$ ipython --no-banner

In [1]: import numpy as np

In [2]: np.set_printoptions(precision=3, suppress=True, linewidth=100, legacy="1.25")

In [3]: data = np.load("sample6.npy")

In [4]: print(data)
[[-19.724  -3.152  -0.024 -27.054 -23.091  -3.987]
 [-15.74   -2.379  -0.098 -22.381 -18.534  -3.944]
 [-14.616  -2.164  -0.129 -21.048 -17.252  -3.925]
 [-12.87   -1.834  -0.189 -18.962 -15.264  -3.887]
 [ -8.363  -1.012  -0.414 -13.458 -10.155  -3.718]
 [ -7.685  -0.893  -0.459 -12.61   -9.39   -3.68 ]
 [ -3.073  -0.145  -0.872  -6.553  -4.205  -3.219]
 [ -2.447  -0.058  -0.945  -5.659  -3.502  -3.102]
 [ -0.45    0.145  -1.18   -2.403  -1.226  -2.357]
 [ -0.1     0.141  -1.168  -1.583  -0.78   -1.971]
 [  0.058   0.042  -0.731  -0.466  -0.313  -0.883]
 [  0.359   0.144   1.786   0.909   1.27    1.425]
 [  0.976   0.367   3.083   1.721   2.579   2.226]
 [  1.387   0.509   3.76    2.202   3.359   2.602]
 [  2.08    0.743   4.749   2.97    4.604   3.115]
 [  2.656   0.933   5.482   3.585   5.594   3.473]
 [  3.785   1.299   6.778   4.759   7.47    4.067]
 [  4.657   1.577   7.692   5.648   8.878   4.462]
 [  7.154   2.359  10.052   8.149  12.789   5.412]
 [  8.077   2.644  10.858   9.063  14.204   5.718]
 [ 10.216   3.297  12.63   11.168  17.437   6.362]
 [ 18.671   5.823  18.836  19.401  29.845   8.391]
 [ 19.642   6.109  19.494  20.341  31.245   8.591]
 [ 29.067   8.858  25.538  29.453  44.674  10.317]
 [ 36.534  11.008  30.     36.657  55.163  11.494]]

In [5]: G = np.cov(data, rowvar=False)

In [6]: print(np.round(np.linalg.eigvalsh(G)[::-1], 3) + 0)
[876.065  14.197   3.787   0.      0.      0.   ]

In [7]: print(np.median(data, axis=0))
[0.976 0.367 3.083 1.721 2.579 2.226]

In [8]: print(np.polyfit(data[:, 1], data[:, 3], 1))
[ 4.364 -5.044]

In [9]: arr = np.array([[6, 1, 5, 6], [1, 10, 8, 8], [5, 8, 2, 6], [6, 8, 6, 10]])

In [10]: # symmetric

In [11]: M2 = np.array([[3, -3, -2], [0, -3, 0]])

In [12]: Z = np.kron(M2, arr)

In [13]: print(Z)
[[ 18   3  15  18 -18  -3 -15 -18 -12  -2 -10 -12]
 [  3  30  24  24  -3 -30 -24 -24  -2 -20 -16 -16]
 [ 15  24   6  18 -15 -24  -6 -18 -10 -16  -4 -12]
 [ 18  24  18  30 -18 -24 -18 -30 -12 -16 -12 -20]
 [  0   0   0   0 -18  -3 -15 -18   0   0   0   0]
 [  0   0   0   0  -3 -30 -24 -24   0   0   0   0]
 [  0   0   0   0 -15 -24  -6 -18   0   0   0   0]
 [  0   0   0   0 -18 -24 -18 -30   0   0   0   0]]

In [14]: print(np.round(np.linalg.norm(Z, 2), 3), np.round(np.linalg.norm(M2, 2) * np.linalg.norm(arr, 2), 3))
129.292 129.292

In [15]: print(arr.reshape(2, -1))
[[ 6  1  5  6  1 10  8  8]
 [ 5  8  2  6  6  8  6 10]]

In [16]: t3 = arr.reshape(4, 2, -1)

In [17]: print(t3.transpose(1, 0, 2))
[[[ 6  1]
  [ 1 10]
  [ 5  8]
  [ 6  8]]

 [[ 5  6]
  [ 8  8]
  [ 2  6]
  [ 6 10]]]

In [18]: print(t3[:, 0])
[[ 6  1]
 [ 1 10]
 [ 5  8]
 [ 6  8]]

In [19]: print(t3.shape)
(4, 2, 2)

In [20]: print(np.einsum("ihd,jhd->hij", t3, t3).shape)
(2, 4, 4)

In [21]: print(t3.sum(axis=1))
[[11  7]
 [ 9 18]
 [ 7 14]
 [12 18]]

In [22]: print(np.einsum("ihd,ihd->ih", t3, t3))
[[ 37  61]
 [101 128]
 [ 89  40]
 [100 136]]

In [23]: vals, evecs = np.linalg.eigh(arr)

In [24]: print(np.linalg.eigvalsh(arr @ arr))
[  0.595  19.604  43.411 628.391]

In [25]: print(np.abs(evecs[:, -1]).round(6).argmax())
3

In [26]: print(np.abs(evecs[:, -1]))
[0.335 0.575 0.431 0.61 ]

In [27]: print(np.round(evecs.T @ evecs, 3) + 0)
[[1. 0. 0. 0.]
 [0. 1. 0. 0.]
 [0. 0. 1. 0.]
 [0. 0. 0. 1.]]

In [28]: d = np.linalg.norm(data[:, None] - data[None], axis=-1)

In [29]: print(d.shape)
(25, 25)

In [30]: print(d[:5, :5])
[[ 0.     7.686  9.861 13.247 22.047]
 [ 7.686  0.     2.175  5.561 14.362]
 [ 9.861  2.175  0.     3.386 12.187]
 [13.247  5.561  3.386  0.     8.801]
 [22.047 14.362 12.187  8.801  0.   ]]

In [31]: print(np.flatnonzero(d[0] < d.mean() / 2))
[0 1 2 3]

In [32]: print(np.unravel_index(d.round(6).argmax(), d.shape))
(0, 24)

In [33]: X = np.load("w.npy")

In [34]: print(X)
[[ -8.073  -8.855  -1.162  -3.342   4.443   0.034  -4.676]
 [ -7.185 -10.209  -1.331  -5.064   4.932   0.065  -4.251]
 [ -1.609  -1.901  -3.741  -6.792  10.312  -1.714   1.977]
 [ -8.848 -11.124  -1.735  -3.324   5.023   1.464  -3.159]
 [ -8.331 -10.656  -1.918  -3.052   3.732   1.785  -4.783]
 [ -1.805  -2.342  -3.81   -7.853   9.305  -1.461   3.998]
 [ -4.108  -1.692  -3.856  -6.335   9.1    -1.307   1.682]
 [ -9.165 -11.56    0.486  -4.246   3.599   1.273  -5.03 ]
 [ -3.072  -1.763  -2.343  -7.128  10.367  -0.342   4.343]
 [ -3.112  -4.413  -2.664  -7.874   9.732  -0.271   2.68 ]
 [ -2.75   -2.635  -3.799  -4.695  10.561   1.574   2.261]
 [ -7.856  -9.676  -1.463  -3.428   5.411  -0.199  -4.009]
 [ -2.081  -2.308  -5.462  -8.097  10.221   0.152   2.899]
 [ -3.785  -2.963  -2.757  -7.081   9.939  -2.062   3.284]
 [ -8.454  -8.427  -0.093  -3.966   2.686  -0.281  -3.713]
 [ -4.503  -1.319  -4.246  -7.769  10.014  -0.55    4.084]
 [ -1.709  -3.321  -3.644  -6.673  12.035  -0.664   1.645]
 [ -2.311  -4.292  -4.785  -5.469  10.148  -0.639   2.504]
 [ -8.516 -10.277   1.177  -4.361   6.223   1.16   -5.21 ]
 [ -1.328  -1.575  -3.937  -5.898  10.682   0.211   1.079]]

In [35]: cen = X - X.mean(axis=0)

In [36]: evecs = np.linalg.svd(cen)[2][:2]

In [37]: M2 = cen - cen @ evecs.T @ evecs

In [38]: print(np.linalg.norm(M2, axis=1).round(6).argmax())
18

In [39]: print((cen @ evecs.T).std(axis=0))
[6.822 1.257]

In [40]: print(round(np.linalg.norm(M2) / np.linalg.norm(cen), 3))
0.251

In [41]: print(M2.std(axis=0))
[0.557 0.731 0.803 0.668 0.635 0.704 0.628]
